$ python3 -q
>>> import numpy as np
>>> np.set_printoptions(precision=3, suppress=True, linewidth=100)
>>> rd = lambda a: np.round(a, 3) + 0
>>> E = np.load("a.npy")
>>> print(E)
[[0. 0. 0. 3.]
 [0. 0. 0. 1.]
 [0. 0. 0. 2.]
 [3. 1. 2. 0.]]
>>> # symmetric, so the eigenvalues are real
>>> w1 = np.array([[3, 0, 1], [-2, -3, 1], [-3, -3, -1], [2, -3, 1]])
>>> coef = np.array([-1, 2, -2])
>>> H = np.maximum(E @ w1 + coef, 0)
>>> print(np.linalg.matrix_rank(H))
2
>>> print((H > 0).astype(int))
[[1 0 1]
 [1 0 0]
 [1 0 0]
 [0 0 0]]
>>> C = np.array([[1, 3], [0, 3], [2, 2]])
>>> print(H @ C)
[[ 7. 17.]
 [ 1.  3.]
 [ 3.  9.]
 [ 0.  0.]]
>>> print((H @ C).round(6).argmax(axis=1))
[1 1 1 0]
>>> rng = np.random.default_rng(551609)
>>> z = rng.permutation(4)
>>> print(z)
[1 0 3 2]
>>> M2 = E[z][:, z]
>>> print(np.trace(M2))
0.0
>>> print(M2)
[[0. 0. 1. 0.]
 [0. 0. 3. 0.]
 [1. 3. 0. 2.]
 [0. 0. 2. 0.]]
>>> print(rd(np.linalg.det(M2)), rd(np.linalg.det(E[z])))
0.0 0.0
>>> M2 = np.array([[0],
...     [-2],
...     [-5],
...     [5],
...     [-4],
...     [-5],
...     [1],
...     [-1],
...     [-5],
...     [-3],
...     [4],
...     [2],
...     [4],
...     [2]])
>>> C = np.array([[4, 7, 9, 3, 8, 8, 8]])
>>> X = M2 @ C + 0.05 * rng.normal(size=(14, 7))
>>> print(rd(X))
[[  0.027   0.015  -0.027  -0.075   0.054   0.039  -0.002]
 [ -8.019 -14.034 -17.948  -5.994 -15.973 -15.99  -15.918]
 [-19.956 -34.998 -44.918 -14.996 -39.983 -39.961 -40.054]
 [ 19.954  34.963  44.959  14.99   39.973  40.031  40.117]
 [-15.934 -28.06  -35.911 -12.012 -32.091 -32.006 -32.011]
 [-19.93  -34.973 -45.055 -15.024 -39.914 -39.999 -40.008]
 [  4.065   6.959   8.927   3.023   7.967   8.043   7.943]
 [ -4.059  -6.98   -8.97   -2.974  -8.005  -7.986  -8.078]
 [-19.962 -34.943 -44.986 -14.947 -40.076 -40.02  -39.987]
 [-11.96  -20.994 -27.018  -9.024 -23.997 -23.95  -23.919]
 [ 15.922  28.082  35.965  12.094  32.138  31.925  31.99 ]
 [  8.064  13.941  17.888   5.956  16.071  15.998  16.038]
 [ 16.011  28.016  35.973  12.029  32.04   32.03   31.996]
 [  8.044  13.989  18.002   6.026  16.005  16.043  16.065]]
>>> print(X.shape)
(14, 7)
>>> print(np.count_nonzero(X))
98
>>> print(rd(np.linalg.norm(X)))
243.566
>>> print(rd(X.mean(axis=0)))
[-1.981 -3.501 -4.509 -1.495 -3.985 -3.986 -3.988]
>>> print(rd(X.sum(axis=0)))
[-27.733 -49.019 -63.12  -20.928 -55.79  -55.802 -55.828]
>>> Xs = X - X.mean(axis=0)
>>> evecs = np.linalg.svd(Xs)[2][:1]
>>> M2 = Xs - Xs @ evecs.T @ evecs
>>> print(rd(np.diag(evecs.T @ evecs)))
[0.046 0.141 0.233 0.026 0.185 0.184 0.185]
>>> print(rd(M2.std(axis=0)))
[0.044 0.038 0.044 0.04  0.052 0.034 0.048]
>>> gram = np.cov(X, rowvar=False)
>>> print(rd(np.corrcoef(X[:, 1], X[:, 5])[0, 1]))
1.0
>>> print(rd(X.std(axis=0)))
[13.813 24.21  31.101 10.385 27.692 27.67  27.687]
>>> print(rd(np.linalg.eigvalsh(gram)[::-1]))
[4470.325    0.005    0.004    0.002    0.001    0.001    0.   ]
>>> print(rd(np.median(X, axis=0)))
[-2.016 -3.482 -4.498 -1.524 -3.976 -3.973 -4.04 ]
>>> print(gram.shape)
(7, 7)
>>> C = np.array([[0, 0, 3, 0, 1, 1, 2, 2, 2, 2, 0, 2, 3],
...     [1, 3, 3, 2, 3, 1, 2, 1, 0, 0, 0, 0, 3]])
>>> J = np.repeat(C, 18 // 2, axis=0)
>>> J = J + 0.1 * rng.normal(size=J.shape)
>>> print(rd(J))
[[ 0.13   0.06   2.987 -0.2    1.098  1.013  2.07   1.852  1.921  2.045  0.146  2.049  2.88 ]
 [ 0.07  -0.042  2.974  0.154  0.917  1.043  2.034  1.957  2.081  1.914 -0.253  1.968  3.151]
 [-0.117 -0.071  3.08   0.062  1.018  0.983  1.981  1.965  2.101  1.857  0.162  1.843  3.022]
 [-0.036  0.097  2.966  0.13   0.964  1.078  1.982  1.957  2.008  1.965  0.078  2.017  2.923]
 [-0.111 -0.31   2.839 -0.168  0.959  1.115  2.126  2.005  1.987  2.023  0.     2.007  2.958]
 [ 0.008 -0.047  2.969  0.113  1.092  1.019  1.981  1.894  2.102  2.083 -0.107  2.066  2.961]
 [ 0.039  0.03   2.969  0.118  1.057  0.928  1.715  2.121  1.948  2.015  0.076  2.025  3.041]
 [ 0.091 -0.227  3.043 -0.077  0.989  0.995  1.999  1.961  1.978  1.883 -0.115  2.02   2.989]
 [-0.051  0.107  3.108 -0.051  0.989  0.928  1.959  2.12   1.946  2.052 -0.052  1.89   3.096]
 [ 0.974  2.955  2.887  2.065  2.82   1.192  1.882  0.738  0.027 -0.031  0.082  0.031  3.017]
 [ 0.987  3.11   2.999  2.124  2.901  1.119  2.128  0.942 -0.07   0.107  0.104 -0.027  3.136]
 [ 1.139  3.139  3.     1.918  3.047  0.862  2.1    0.979 -0.086  0.156 -0.108  0.14   3.168]
 [ 1.056  2.888  2.813  2.113  3.077  0.868  1.873  0.98   0.088  0.095  0.158 -0.066  2.934]
 [ 0.948  3.015  3.044  1.879  3.07   0.921  1.963  0.889 -0.215  0.042 -0.073 -0.09   3.098]
 [ 1.095  3.004  3.118  2.122  3.053  0.966  1.969  1.008 -0.096 -0.017 -0.001  0.024  3.002]
 [ 0.975  2.967  2.999  2.084  2.959  0.893  1.805  1.189  0.061  0.128  0.121  0.092  2.879]
 [ 0.9    3.01   3.068  1.985  2.977  1.046  1.895  0.954  0.106  0.062  0.057 -0.05   3.177]
 [ 1.01   3.021  3.079  2.088  2.888  0.844  1.959  0.923  0.047 -0.117 -0.005  0.008  2.965]]
>>> M2 = np.array([[4, 4, 5],
...     [4, 2, 2],
...     [3, 2, 5],
...     [4, 5, 2],
...     [1, 2, 2],
...     [5, 3, 3],
...     [5, 2, 1],
...     [5, 4, 2],
...     [4, 5, 3],
...     [0, 3, 3],
...     [1, 0, 1],
...     [3, 0, 2],
...     [3, 1, 0]])
>>> print(np.vstack([J, M2.T]).shape)
(21, 13)
>>> print(np.linalg.matrix_rank(np.vstack([J, M2.T])))
13
>>> x0 = np.array([1, 4, 4, -4, 8, 1, -9, 4, 9, -9, 0, -9, 2])
>>> rhs = J @ x0
>>> coef, lr = np.zeros(13), 1 / np.linalg.norm(J, 2) ** 2
>>> for i in range(150):
...     coef -= lr * J.T @ (J @ coef - rhs)
...     if i % 50 == 0: print(i, round(np.linalg.norm(J @ coef - rhs), 3))
... 
0 53.651
50 7.045
100 6.91
>>> print(rd(np.linalg.cond(J)))
224.735
>>> P = J @ np.linalg.solve(J.T @ J, J.T)
>>> print(rd(np.trace(P)))
13.0
>>> print(rd(P @ J[:, 5]))
[1.013 1.043 0.983 1.078 1.115 1.019 0.928 0.995 0.928 1.192 1.119 0.862 0.868 0.921 0.966 0.893
 1.046 0.844]
>>> print(rd(np.linalg.eigvalsh(P)))
[0. 0. 0. 0. 0. 1. 1. 1. 1. 1. 1. 1. 1. 1. 1. 1. 1. 1.]
>>> feats = np.array([[0, 3, 0, 0, -2, 0, 2],
...     [2, 0, 3, 0, 0, -2, 0],
...     [0, 2, 0, 3, 0, 0, -2],
...     [-2, 0, 2, 0, 3, 0, 0],
...     [0, -2, 0, 2, 0, 3, 0],
...     [0, 0, -2, 0, 2, 0, 3],
...     [3, 0, 0, -2, 0, 2, 0]])
>>> M2 = J + rng.integers(-2, 3, (18, 2)) @ rng.integers(-2, 3, (2, 13))
>>> print(rd(M2))
[[ 2.13   1.06   4.987 -1.2   -0.902  1.013  1.07   0.852  1.921  4.045 -0.854  4.049  1.88 ]
 [ 4.07  -2.042  2.974 -1.846 -5.083 -0.957 -1.966  1.957  0.081  5.914 -6.253  7.968 -0.849]
 [-4.117 -4.071 -2.92   2.062  4.018 -0.017  2.981  4.965  1.101 -2.143  0.162 -1.157  4.022]
 [-0.036  2.097  4.966  0.13   1.964  2.078  2.982  0.957  3.008  1.965  2.078  1.017  3.923]
 [-4.111 -4.31  -3.161  1.832  3.959  0.115  3.126  5.005  0.987 -1.977  0.    -0.993  3.958]
 [-1.992  2.953  4.969  1.113  5.092  3.019  4.981  0.894  4.102  0.083  4.893 -1.934  5.961]
 [ 4.039  0.03   4.969 -1.882 -3.943 -0.072 -1.285  1.121  0.948  6.015 -3.924  7.025  0.041]
 [ 2.091 -1.227  3.043 -1.077 -2.011 -0.005 -0.001  1.961  0.978  3.883 -3.115  5.02   0.989]
 [-4.051 -5.893 -4.892  1.949  2.989 -1.072  1.959  6.12  -0.054 -1.948 -2.052 -0.11   3.096]
 [ 0.974  0.955  0.887  2.065  1.82   0.192  0.882  1.738 -0.973 -0.031 -1.918  1.031  2.017]
 [ 0.987  7.11   6.999  2.124  4.901  3.119  4.128 -1.058  1.93   0.107  4.104 -2.027  5.136]
 [ 3.139  6.139  7.     0.918  2.047  1.862  2.1   -1.021  0.914  2.156  0.892  1.14   3.168]
 [ 3.056  7.888  8.813  1.113  3.077  2.868  2.873 -2.02   2.088  2.095  3.158 -0.066  3.934]
 [ 4.948  5.015  7.044 -0.121 -0.93   0.921 -0.037 -1.111 -0.215  4.042 -2.073  3.91   1.098]
 [ 3.095  6.004  7.118  1.122  2.053  1.966  1.969 -0.992  0.904  1.983  0.999  1.024  3.002]
 [ 0.975 -1.033 -1.001  2.084  0.959 -1.107 -0.195  3.189 -1.939  0.128 -3.879  2.092  0.879]
 [ 4.9    3.01   5.068 -0.015 -2.023  0.046 -1.105 -0.046 -0.894  4.062 -3.943  4.95   0.177]
 [-0.99   0.021 -0.921  3.088  3.888 -0.156  1.959  2.923 -0.953 -2.117 -1.005 -0.992  2.965]]
>>> print(rd(np.linalg.svd(M2 - J, compute_uv=False)))
[30.136 25.373  0.     0.     0.     0.     0.     0.     0.     0.     0.     0.     0.   ]
>>> print(np.abs(M2 - J).sum(axis=1))
[16. 42. 33. 13. 33. 34. 35. 21. 38. 13. 26. 19. 28. 32. 19. 26. 35. 19.]
>>> print(np.linalg.matrix_rank(M2 - J, tol=1e-8))
2
